>>> import numpy as np
>>> import numpy.linalg as la
>>> np.set_printoptions(suppress=True, linewidth=160)
>>> def tidy(a):
...     return np.round(a, 1) + 0
... 
>>> m1 = np.load("sample14.npy")
>>> print(m1)
[[ 36   0  54 -42  18  18  12  -6   6   0 -18  54  24 -24]
 [  0   0   0   0   0   0   0   0   0   0   0   0   0   0]
 [ 54   0  81 -63  27  27  18  -9   9   0 -27  81  36 -36]
 [-42   0 -63  49 -21 -21 -14   7  -7   0  21 -63 -28  28]
 [ 18   0  27 -21   9   9   6  -3   3   0  -9  27  12 -12]
 [ 18   0  27 -21   9   9   6  -3   3   0  -9  27  12 -12]
 [ 12   0  18 -14   6   6   4  -2   2   0  -6  18   8  -8]
 [ -6   0  -9   7  -3  -3  -2   1  -1   0   3  -9  -4   4]
 [  6   0   9  -7   3   3   2  -1   1   0  -3   9   4  -4]
 [  0   0   0   0   0   0   0   0   0   0   0   0   0   0]
 [-18   0 -27  21  -9  -9  -6   3  -3   0   9 -27 -12  12]
 [ 54   0  81 -63  27  27  18  -9   9   0 -27  81  36 -36]
 [ 24   0  36 -28  12  12   8  -4   4   0 -12  36  16 -16]
 [-24   0 -36  28 -12 -12  -8   4  -4   0  12 -36 -16  16]]
>>> # 3 groups of indices that never mix
>>> rng = np.random.default_rng(66784)
>>> A2 = m1 + rng.integers(-2, 3, (14, 1)) @ rng.integers(-2, 3, (1, 14))
>>> print(A2)
[[ 34  -1  52 -43  20  20  12  -6   5  -2 -16  56  26 -25]
 [  2   1   2   1  -2  -2   0   0   1   2  -2  -2  -2   1]
 [ 58   2  85 -61  23  23  18  -9  11   4 -31  77  32 -34]
 [-38   2 -59  51 -25 -25 -14   7  -5   4  17 -67 -32  30]
 [ 16  -1  25 -22  11  11   6  -3   2  -2  -7  29  14 -13]
 [ 20   1  29 -20   7   7   6  -3   4   2 -11  25  10 -11]
 [  8  -2  14 -16  10  10   4  -2   0  -4  -2  22  12 -10]
 [-10  -2 -13   5   1   1  -2   1  -3  -4   7  -5   0   2]
 [ 10   2  13  -5  -1  -1   2  -1   3   4  -7   5   0  -2]
 [  4   2   4   2  -4  -4   0   0   2   4  -4  -4  -4   2]
 [-18   0 -27  21  -9  -9  -6   3  -3   0   9 -27 -12  12]
 [ 58   2  85 -61  23  23  18  -9  11   4 -31  77  32 -34]
 [ 20  -2  32 -30  16  16   8  -4   2  -4  -8  40  20 -18]
 [-24   0 -36  28 -12 -12  -8   4  -4   0  12 -36 -16  16]]
>>> print(tidy(la.svd(A2 - m1, compute_uv=False)))
[36.  0.  0.  0.  0.  0.  0.  0.  0.  0.  0.  0.  0.  0.]
>>> print(la.matrix_rank(A2 - m1, tol=1e-8))
1
